$ python3 -q
>>> import numpy as np
>>> from numpy import linalg as LA
>>> np.set_printoptions(suppress=True, linewidth=160)
>>> J = np.arange(15).reshape(3, 5) + 3
>>> print(J)
[[ 3  4  5  6  7]
 [ 8  9 10 11 12]
 [13 14 15 16 17]]
>>> r0 = np.array([0, -3, -3])
>>> print(np.correlate(J[0], J[2], "full"))
[ 51 116 194 284 385 324 254 176  91]
>>> np.polyval(r0, J[0])
array([-12, -15, -18, -21, -24])
>>> np.round(J @ LA.pinv(J) @ J, 3)
array([[ 3.,  4.,  5.,  6.,  7.],
       [ 8.,  9., 10., 11., 12.],
       [13., 14., 15., 16., 17.]])
>>> print(np.unique(J.round(6), axis=0).shape)
(3, 5)
>>> LA.lstsq(J[:-1].T, J[-1])[2]
np.int32(2)
>>> Uu, sigma, VT = LA.svd(J)
>>> sigma.round(3) + 0
array([42.14 ,  2.055,  0.   ])
>>> np.argmax(sigma[:-1] / (sigma[1:] + 1e-6)) + 1
np.int64(2)
>>> out = Uu[:, :2] @ np.diag(sigma[:2]) @ VT[:2]
>>> round(LA.norm(J - out, 2), 3), round(float(sigma[2]), 3)
(np.float64(0.0), 0.0)
>>> round(np.abs(J - out).max(), 3)
np.float64(0.0)
>>> LA.matrix_rank(J, rtol=0.05)
np.int64(1)
>>> LA.matrix_rank(out)
np.int64(2)
>>> round(float(LA.norm(J, 2) / LA.norm(J)), 3)
0.999
>>> LA.cond(J) > 100
np.True_
>>> LA.matrix_rank(J, rtol=0.1)
np.int64(1)
>>> print([round(float(x), 3) for x in LA.svd(J, compute_uv=False)[:3]])
[42.14, 2.055, 0.0]
>>> out = np.array([[3, 2, 1], [0, 1, 1], [0, 0, 1], [0, 0, 2], [3, 0, 3]])
>>> np.einsum("ij->j", J)
array([24, 27, 30, 33, 36])
>>> print(LA.matrix_rank(np.vstack([J, out.T])))
4
>>> m1 = np.diag(10 * np.array([1, 0, 0, -3, 2, 1])) + np.array([[1, -2, -1, -1, 1, 1],
...     [-2, -2, 3, 3, 2, -1],
...     [2, 1, 1, 1, -2, -3],
...     [-1, 0, -3, 2, 0, 3],
...     [-3, -3, -3, -1, -1, -2],
...     [-2, -2, 1, 1, 2, -1]])
>>> print(m1)
[[ 11  -2  -1  -1   1   1]
 [ -2  -2   3   3   2  -1]
 [  2   1   1   1  -2  -3]
 [ -1   0  -3 -28   0   3]
 [ -3  -3  -3  -1  19  -2]
 [ -2  -2   1   1   2   9]]
>>> r0 = np.array([-5, 4])
>>> np.array([np.convolve(row, r0, "same") for row in m1])
array([[ -55,   54,   -3,    1,   -9,   -1],
       [  10,    2,  -23,   -3,    2,   13],
       [ -10,    3,   -1,   -1,   14,    7],
       [   5,   -4,   15,  128, -112,  -15],
       [  15,    3,    3,   -7,  -99,   86],
       [  10,    2,  -13,   -1,   -6,  -37]])
>>> np.polyval(r0, m1[2])
array([-6, -1, -1, -1, 14, 19])
>>> x = np.array([4, 0, 4, 0, 5, 0])
>>> target = m1 @ x
>>> print(target)
[ 45  14   2 -16  71   6]
>>> print(np.round(LA.solve(m1, 4 * target), 3) + 0)
[16.  0. 16.  0. 20.  0.]
>>> np.round(LA.solve(m1.T, m1[0]), 3) + 0
array([1., 0., 0., 0., 0., 0.])
>>> np.round(LA.solve(m1, target), 3) + 0
array([4., 0., 4., 0., 5., 0.])
>>> def softmax(z):
...     e = np.exp(z - z.max(axis=-1, keepdims=True))
...     return e / e.sum(axis=-1, keepdims=True)
... 
>>> np.round(softmax(m1[2]), 3)
array([0.47 , 0.173, 0.173, 0.173, 0.009, 0.003])
>>> print(np.round(softmax(m1).sum(axis=1), 3))
[1. 1. 1. 1. 1. 1.]
>>> np.round(softmax(10 * m1[2]), 3) + 0
array([1., 0., 0., 0., 0., 0.])
>>> np.round(softmax(m1[2] + -1), 3)
array([0.47 , 0.173, 0.173, 0.173, 0.009, 0.003])
>>> S = m1 @ m1.T / np.sqrt(6)
>>> np.round(softmax(S)[2] @ m1, 3)
array([ 2.488,  0.837,  0.892,  0.892, -1.836, -2.783])
>>> np.round(softmax(S), 3) + 0
array([[1.   , 0.   , 0.   , 0.   , 0.   , 0.   ],
       [0.   , 0.025, 0.   , 0.   , 0.975, 0.   ],
       [0.054, 0.   , 0.946, 0.   , 0.   , 0.   ],
       [0.   , 0.   , 0.   , 1.   , 0.   , 0.   ],
       [0.   , 0.   , 0.   , 0.   , 1.   , 0.   ],
       [0.   , 0.   , 0.   , 0.   , 0.   , 1.   ]])
>>> rng = np.random.default_rng(61771)
>>> idx = rng.permutation(6)
>>> idx
array([2, 0, 4, 3, 5, 1])
>>> out = m1[idx][:, idx]
>>> np.diag(out)
array([  1,  11,  19, -28,   9,  -2])
>>> np.trace(out)
np.int64(10)
>>> np.round(np.sort(np.abs(LA.eigvals(out))), 3)
array([ 1.281,  2.378, 10.377, 10.377, 18.39 , 28.011])
>>> np.allclose(out, m1)
False
>>> idx = rng.integers(0, 3, 8)
>>> X = (idx[:, None] == idx) * -3 + np.eye(8)
>>> X
array([[-2.,  0.,  0.,  0.,  0.,  0., -3.,  0.],
       [ 0., -2.,  0.,  0., -3., -3.,  0., -3.],
       [ 0.,  0., -2., -3.,  0.,  0.,  0.,  0.],
       [ 0.,  0., -3., -2.,  0.,  0.,  0.,  0.],
       [ 0., -3.,  0.,  0., -2., -3.,  0., -3.],
       [ 0., -3.,  0.,  0., -3., -2.,  0., -3.],
       [-3.,  0.,  0.,  0.,  0.,  0., -2.,  0.],
       [ 0., -3.,  0.,  0., -3., -3.,  0., -2.]])
>>> idx = rng.permutation(8)
>>> idx
array([3, 5, 4, 1, 0, 7, 2, 6])
>>> out = X[idx][:, idx]
>>> np.diag(out)
array([-2., -2., -2., -2., -2., -2., -2., -2.])
>>> round(float(LA.det(out)), 3), round(LA.det(X[idx]), 3)
(-275.0, np.float64(275.0))
